>>> import numpy as np
>>> from numpy import linalg as LA
>>> np.set_printoptions(suppress=True, linewidth=120)
>>> data = np.load("sample2.npy")
>>> data
array([[1, 0, 0, 0],
       [0, 2, 0, 0],
       [1, 0, 0, 0],
       [0, 0, 2, 2]])
>>> [round(float(x), 2) for x in LA.svd(data, compute_uv=False)[:3]]
[2.83, 2.0, 1.41]
>>> Y = data[0, 0] * data[1:] - np.outer(data[1:, 0], data[0])
>>> Y
array([[0, 2, 0, 0],
       [0, 0, 0, 0],
       [0, 0, 2, 2]])
>>> LA.matrix_rank(Y), LA.matrix_rank(data)
(np.int64(2), np.int64(3))
>>> np.flatnonzero(~Y.round(6).any(axis=1))
array([1])
>>> LA.matrix_power(data - np.diag(np.diag(data)), 4)
array([[0, 0, 0, 0],
       [0, 0, 0, 0],
       [0, 0, 0, 0],
       [0, 0, 0, 0]])
>>> data @ data
array([[1, 0, 0, 0],
       [0, 4, 0, 0],
       [1, 0, 0, 0],
       [2, 0, 4, 4]])
>>> np.round(np.sort(LA.eigvals(data)), 2)
array([0., 1., 2., 2.])
>>> np.prod(np.diag(data)), np.round(LA.det(data), 2)
(np.int64(0), np.float64(0.0))
>>> np.round(LA.eigvals(data), 2)
array([2., 0., 1., 2.])
>>> round(LA.det(2 * data), 2), np.round(LA.det(data), 2)
(np.float64(0.0), np.float64(0.0))
>>> np.poly(data)
array([ 1., -5.,  8., -4.,  0.])
>>> np.einsum("ij,ji->", data, data)
np.int64(9)
>>> round(float(LA.eigvals(data).sum().real), 2)
5.0
>>> np.einsum("ii->", data)
np.int64(5)
>>> x0 = np.array([-2, 1, -2, 0])
>>> LA.norm(data @ x0) <= LA.norm(data, 2) * LA.norm(x0) + 1e-9
np.True_
>>> data @ x0
array([-2,  2, -2, -4])
>>> mat = np.loadtxt("out16.csv", delimiter=",")
>>> mat
array([[ 39., -30.],
       [-30.,  28.]])
>>> evals, vecs = LA.eig(mat)
>>> np.round(np.sort(LA.eigvals(LA.inv(mat))), 2)
array([0.02, 0.33])
>>> Uu, sv, vt = LA.svd(mat, full_matrices=False)
>>> Uu.shape, sv.shape, vt.shape
((2, 2), (2,), (2, 2))
>>> np.abs(Uu[:, 0]).round(6).argmax()
np.int64(0)
>>> round(np.sqrt((sv ** 2).sum()), 2), np.round(LA.norm(mat), 2)
(np.float64(64.07), np.float64(64.07))
>>> np.round(vt @ vt.T, 2) + 0
array([[1., 0.],
       [0., 1.]])
>>> np.round(Uu.T @ mat @ vt.T, 2) + 0
array([[64.,  0.],
       [ 0.,  3.]])
>>> np.round(np.cumsum(sv ** 2) / np.sum(sv ** 2), 2)
array([1., 1.])
>>> np.round(sv / sv[0], 2)
array([1.  , 0.05])
>>> (sv > 1e-8).sum()
np.int64(2)
>>> O, vecs = LA.qr(mat[:, :1])[0], LA.qr(mat[:, 1:])[0]
>>> sv = LA.svd(O.T @ vecs, compute_uv=False)
>>> np.round(np.degrees(np.arccos(sv.clip(0, 1))), 2)
array([5.46])
>>> (sv > 0.9).sum()
np.int64(1)
>>> u = np.array([-3, 3, -3])
>>> np.correlate(mat[0], mat[1], "full")
array([ 1092., -2010.,   900.])
>>> np.convolve(mat[0], u)
array([-117.,  207., -207.,   90.])
>>> np.array([np.convolve(row, u, "same") for row in mat])
array([[-117.,  207., -207.],
       [  90., -174.,  174.]])
>>> W0 = np.load("mat.npy")
>>> W0
array([[ 6,  6,  6,  2,  2,  2],
       [-3, -3,  6, -1, -1,  2],
       [ 6,  6,  0,  2,  2,  0],
       [ 4,  4,  4,  0,  0,  0],
       [-2, -2,  4,  0,  0,  0],
       [ 4,  4,  0,  0,  0,  0]])
>>> Y = W0 / LA.norm(W0, axis=1, keepdims=True)
>>> gram = Y @ Y.T
>>> np.argwhere(np.triu(np.abs(gram) > 0.95, 1))
array([], shape=(0, 2), dtype=int64)
>>> np.round(np.degrees(np.arccos(np.clip(gram[5, 2], -1, 1))), 2)
np.float64(18.43)
